>>> import numpy as np
>>> np.set_printoptions(precision=2, suppress=True, linewidth=160, sign=" ")
>>> feats = np.array([[1.0, 0.7, 0.49, 0.34, 0.24, 0.17],
...     [0.7, 1.0, 0.7, 0.49, 0.34, 0.24],
...     [0.49, 0.7, 1.0, 0.7, 0.49, 0.34],
...     [0.34, 0.49, 0.7, 1.0, 0.7, 0.49],
...     [0.24, 0.34, 0.49, 0.7, 1.0, 0.7],
...     [0.17, 0.24, 0.34, 0.49, 0.7, 1.0]])
>>> ev, vecs = np.linalg.eigh(feats)
>>> vec = np.array([3, 2, 0, 3, 0, 1])
>>> np.linalg.eigvalsh(feats[1:, 1:])
array([ 0.19,  0.25,  0.43,  1.02,  3.1 ])
>>> round(float(np.abs(feats).sum(axis=1).max()), 2), np.round(np.abs(ev).max(), 2)
(3.72, np.float64(3.41))
>>> vec @ feats @ vec
np.float64(48.32)
>>> vecs * np.maximum(ev, 0) @ vecs.T
array([[ 1.  ,  0.7 ,  0.49,  0.34,  0.24,  0.17],
       [ 0.7 ,  1.  ,  0.7 ,  0.49,  0.34,  0.24],
       [ 0.49,  0.7 ,  1.  ,  0.7 ,  0.49,  0.34],
       [ 0.34,  0.49,  0.7 ,  1.  ,  0.7 ,  0.49],
       [ 0.24,  0.34,  0.49,  0.7 ,  1.  ,  0.7 ],
       [ 0.17,  0.24,  0.34,  0.49,  0.7 ,  1.  ]])
>>> vecs * np.abs(ev) @ vecs.T
array([[ 1.  ,  0.7 ,  0.49,  0.34,  0.24,  0.17],
       [ 0.7 ,  1.  ,  0.7 ,  0.49,  0.34,  0.24],
       [ 0.49,  0.7 ,  1.  ,  0.7 ,  0.49,  0.34],
       [ 0.34,  0.49,  0.7 ,  1.  ,  0.7 ,  0.49],
       [ 0.24,  0.34,  0.49,  0.7 ,  1.  ,  0.7 ],
       [ 0.17,  0.24,  0.34,  0.49,  0.7 ,  1.  ]])
>>> round(float(vec @ feats @ vec / (vec @ vec)), 2), np.round(ev[0], 2), round(float(ev[-1]), 2)
(2.1, np.float64(0.19), 3.41)
>>> vec = np.array([2, 6, 0, 2, 3, 8])
>>> rhs = feats @ vec
>>> rhs
array([  8.96,  11.32,  10.77,  11.64,  12.52,  12.86])
>>> np.round(np.linalg.solve(feats, -3 * rhs), 2) + 0
array([ -6., -18.,   0.,  -6.,  -9., -24.])
>>> np.round(np.linalg.solve(feats.T, feats[3]), 2) + 0
array([ 0.,  0.,  0.,  1.,  0.,  0.])
>>> ev, vecs = np.linalg.eigh(feats)
>>> np.round(vecs.T @ feats @ vecs, 2) + 0
array([[ 0.19,  0.  ,  0.  ,  0.  ,  0.  ,  0.  ],
       [ 0.  ,  0.23,  0.  ,  0.  ,  0.  ,  0.  ],
       [ 0.  ,  0.  ,  0.32,  0.  ,  0.  ,  0.  ],
       [ 0.  ,  0.  ,  0.  ,  0.57,  0.  ,  0.  ],
       [ 0.  ,  0.  ,  0.  ,  0.  ,  1.28,  0.  ],
       [ 0.  ,  0.  ,  0.  ,  0.  ,  0.  ,  3.41]])
>>> vecs @ np.diag(ev) @ vecs.T
array([[ 1.  ,  0.7 ,  0.49,  0.34,  0.24,  0.17],
       [ 0.7 ,  1.  ,  0.7 ,  0.49,  0.34,  0.24],
       [ 0.49,  0.7 ,  1.  ,  0.7 ,  0.49,  0.34],
       [ 0.34,  0.49,  0.7 ,  1.  ,  0.7 ,  0.49],
       [ 0.24,  0.34,  0.49,  0.7 ,  1.  ,  0.7 ],
       [ 0.17,  0.24,  0.34,  0.49,  0.7 ,  1.  ]])
>>> np.linalg.svd(feats, compute_uv=False)
array([ 3.41,  1.28,  0.57,  0.32,  0.23,  0.19])
>>> print((ev > 1e-8).sum(), (ev < -1e-8).sum())
6 0
>>> np.linalg.eigvalsh(feats + 3 * np.eye(6))
array([ 3.19,  3.23,  3.32,  3.57,  4.28,  6.41])
>>> K = np.loadtxt("run16.csv", delimiter=",")
>>> K
array([[ 6.,  0., -1.,  5., -2.,  6.,  6.,  1.,  1., -2., -2.],
       [ 0.,  0.,  1., -2., -2., -3.,  2., -1., -1.,  1., -4.],
       [-1.,  1., -6., -3., -1., -3.,  1., -1., -6.,  2., -6.],
       [ 5., -2., -3., -2.,  1.,  2., -3.,  0.,  0., -2.,  1.],
       [-2., -2., -1.,  1.,  6., -2.,  0.,  1.,  0., -2., -4.],
       [ 6., -3., -3.,  2., -2.,  2.,  2., -2.,  5.,  5., -1.],
       [ 6.,  2.,  1., -3.,  0.,  2.,  0., -2., -2.,  2.,  0.],
       [ 1., -1., -1.,  0.,  1., -2., -2.,  6., -1.,  1., -3.],
       [ 1., -1., -6.,  0.,  0.,  5., -2., -1.,  4.,  1.,  0.],
       [-2.,  1.,  2., -2., -2.,  5.,  2.,  1.,  1.,  6.,  2.],
       [-2., -4., -6.,  1., -4., -1.,  0., -3.,  0.,  2.,  4.]])
>>> # symmetric
>>> ev, vecs = np.linalg.eigh(K)
>>> np.abs(vecs[:, -1]).round(6).argmax()
np.int64(5)
>>> round(ev.sum(), 2), np.trace(K)
(np.float64(26.0), np.float64(26.0))
>>> print((ev > 1e-8).sum(), (ev < -1e-8).sum())
6 5
>>> ev
array([-13.06,  -9.27,  -6.84,  -2.49,  -0.08,   3.47,   5.91,   8.06,  11.13,  12.24,  16.94])
